$ python -q
>>> import numpy as np
>>> np.set_printoptions(precision=2, suppress=True, linewidth=140)
>>> feats = np.array([[-1.0, 3.0, 2.0, 1.0, 1.0, 0.0, 0.0],
...     [0.0, 3.0, -5.0, -5.0, 3.0, -3.0, 0.0],
...     [2.0, 1.0, -5.0, -3.0, 5.0, -1.0, 0.0],
...     [4.0, 1.0, -5.0, -5.0, -5.0, -2.0, 0.0],
...     [-1.0, 0.0, -3.0, 3.0, 2.0, 0.0, 0.0],
...     [5.0, 4.0, 0.0, 2.0, 2.0, -3.0, 0.0],
...     [0.0, 0.0, 0.0, 0.0, 0.0, 0.0, -2.0]])
>>> # 2 blocks once reordered
>>> M2 = feats / np.linalg.norm(feats, axis=1, keepdims=True)
>>> gram = M2 @ M2.T
>>> (np.abs(gram) > 0.9).astype(int)
array([[1, 0, 0, 0, 0, 0, 0],
       [0, 1, 0, 0, 0, 0, 0],
       [0, 0, 1, 0, 0, 0, 0],
       [0, 0, 0, 1, 0, 0, 0],
       [0, 0, 0, 0, 1, 0, 0],
       [0, 0, 0, 0, 0, 1, 0],
       [0, 0, 0, 0, 0, 0, 1]])
>>> print(np.argwhere(np.triu(np.abs(gram) > 0.95, 1)))
[]
>>> gram[2]
array([-0.22,  0.86,  1.  ,  0.33,  0.36,  0.34,  0.  ])
>>> r0 = np.array([-1, -6, 6, 0, 1, -3, 8])
>>> M2 = feats + np.outer(r0, np.eye(7)[3])
>>> print(M2)
[[ -1.   3.   2.   0.   1.   0.   0.]
 [  0.   3.  -5. -11.   3.  -3.   0.]
 [  2.   1.  -5.   3.   5.  -1.   0.]
 [  4.   1.  -5.  -5.  -5.  -2.   0.]
 [ -1.   0.  -3.   4.   2.   0.   0.]
 [  5.   4.   0.  -1.   2.  -3.   0.]
 [  0.   0.   0.   8.   0.   0.  -2.]]
>>> np.linalg.matrix_rank(np.linalg.inv(M2) - np.linalg.inv(feats), tol=1e-8)
np.int64(1)
>>> K = np.load("run12.npy")
>>> print(K)
[[-1 -3  1  0  3  0  2  3 -2]
 [ 0  2  3  3  2  3  2  1 -2]
 [ 0  2  2  2  3 -2 -3 -3  0]
 [ 0  1 -2 -1 -1 -3 -1 -3  3]
 [-3  0  1  0  3 -3  0 -1 -2]
 [-1  3 -1  1 -3 -1 -2  0  2]
 [ 3  1 -1  2 -1  0  1 -2  1]
 [ 1  1  3 -1 -2  2  0  0 -2]
 [ 0  0 -1 -1  1 -1  3  2 -1]]
>>> M2 = K / np.sqrt((K ** 2).mean(axis=1, keepdims=True))
>>> M2[3]
array([ 0.  ,  0.51, -1.01, -0.51, -0.51, -1.52, -0.51, -1.52,  1.52])
>>> np.linalg.matrix_rank(M2) == np.linalg.matrix_rank(K)
np.True_
>>> np.linalg.norm(K, axis=1).argmax()
np.int64(1)
>>> print(np.linalg.norm(K, axis=1))
[6.08 6.63 6.56 5.92 5.74 5.48 4.69 4.9  4.24]
>>> round(float(np.linalg.norm(K, "nuc")), 2)
41.78
>>> np.round(np.linalg.norm(K) ** 2 / np.linalg.norm(K, 2) ** 2, 2)
np.float64(2.56)
>>> print(round(np.linalg.norm(K[6] - K[2]), 2))
7.55
>>> left, sig, Vh = np.linalg.svd(K, full_matrices=False)
>>> (sig > 1e-8).sum()
np.int64(9)
>>> print(sig / sig[0])
[1.   0.76 0.71 0.45 0.37 0.3  0.15 0.13 0.08]
>>> np.round(left.T @ K @ Vh.T, 2) + 0
array([[10.58,  0.  ,  0.  ,  0.  ,  0.  ,  0.  ,  0.  ,  0.  ,  0.  ],
       [ 0.  ,  8.  ,  0.  ,  0.  ,  0.  ,  0.  ,  0.  ,  0.  ,  0.  ],
       [ 0.  ,  0.  ,  7.54,  0.  ,  0.  ,  0.  ,  0.  ,  0.  ,  0.  ],
       [ 0.  ,  0.  ,  0.  ,  4.75,  0.  ,  0.  ,  0.  ,  0.  ,  0.  ],
       [ 0.  ,  0.  ,  0.  ,  0.  ,  3.93,  0.  ,  0.  ,  0.  ,  0.  ],
       [ 0.  ,  0.  ,  0.  ,  0.  ,  0.  ,  3.2 ,  0.  ,  0.  ,  0.  ],
       [ 0.  ,  0.  ,  0.  ,  0.  ,  0.  ,  0.  ,  1.54,  0.  ,  0.  ],
       [ 0.  ,  0.  ,  0.  ,  0.  ,  0.  ,  0.  ,  0.  ,  1.38,  0.  ],
       [ 0.  ,  0.  ,  0.  ,  0.  ,  0.  ,  0.  ,  0.  ,  0.  ,  0.86]])
>>> np.round(Vh @ Vh.T, 2) + 0
array([[1., 0., 0., 0., 0., 0., 0., 0., 0.],
       [0., 1., 0., 0., 0., 0., 0., 0., 0.],
       [0., 0., 1., 0., 0., 0., 0., 0., 0.],
       [0., 0., 0., 1., 0., 0., 0., 0., 0.],
       [0., 0., 0., 0., 1., 0., 0., 0., 0.],
       [0., 0., 0., 0., 0., 1., 0., 0., 0.],
       [0., 0., 0., 0., 0., 0., 1., 0., 0.],
       [0., 0., 0., 0., 0., 0., 0., 1., 0.],
       [0., 0., 0., 0., 0., 0., 0., 0., 1.]])
>>> t = np.radians(72)
>>> r_ = np.eye(9)
>>> r_[2, 2] = r_[0, 0] = np.cos(t)
>>> r_[2, 0], r_[0, 2] = -np.sin(t), np.sin(t)
>>> r_
array([[ 0.31,  0.  ,  0.95,  0.  ,  0.  ,  0.  ,  0.  ,  0.  ,  0.  ],
       [ 0.  ,  1.  ,  0.  ,  0.  ,  0.  ,  0.  ,  0.  ,  0.  ,  0.  ],
       [-0.95,  0.  ,  0.31,  0.  ,  0.  ,  0.  ,  0.  ,  0.  ,  0.  ],
       [ 0.  ,  0.  ,  0.  ,  1.  ,  0.  ,  0.  ,  0.  ,  0.  ,  0.  ],
       [ 0.  ,  0.  ,  0.  ,  0.  ,  1.  ,  0.  ,  0.  ,  0.  ,  0.  ],
       [ 0.  ,  0.  ,  0.  ,  0.  ,  0.  ,  1.  ,  0.  ,  0.  ,  0.  ],
       [ 0.  ,  0.  ,  0.  ,  0.  ,  0.  ,  0.  ,  1.  ,  0.  ,  0.  ],
       [ 0.  ,  0.  ,  0.  ,  0.  ,  0.  ,  0.  ,  0.  ,  1.  ,  0.  ],
       [ 0.  ,  0.  ,  0.  ,  0.  ,  0.  ,  0.  ,  0.  ,  0.  ,  1.  ]])
>>> M2 = K @ r_.T
>>> np.linalg.svd(K, compute_uv=False), np.linalg.svd(M2, compute_uv=False)
(array([10.58,  8.  ,  7.54,  4.75,  3.93,  3.2 ,  1.54,  1.38,  0.86]), array([10.58,  8.  ,  7.54,  4.75,  3.93,  3.2 ,  1.54,  1.38,  0.86]))
>>> np.allclose(np.linalg.norm(K, axis=1), np.linalg.norm(M2, axis=1))
True
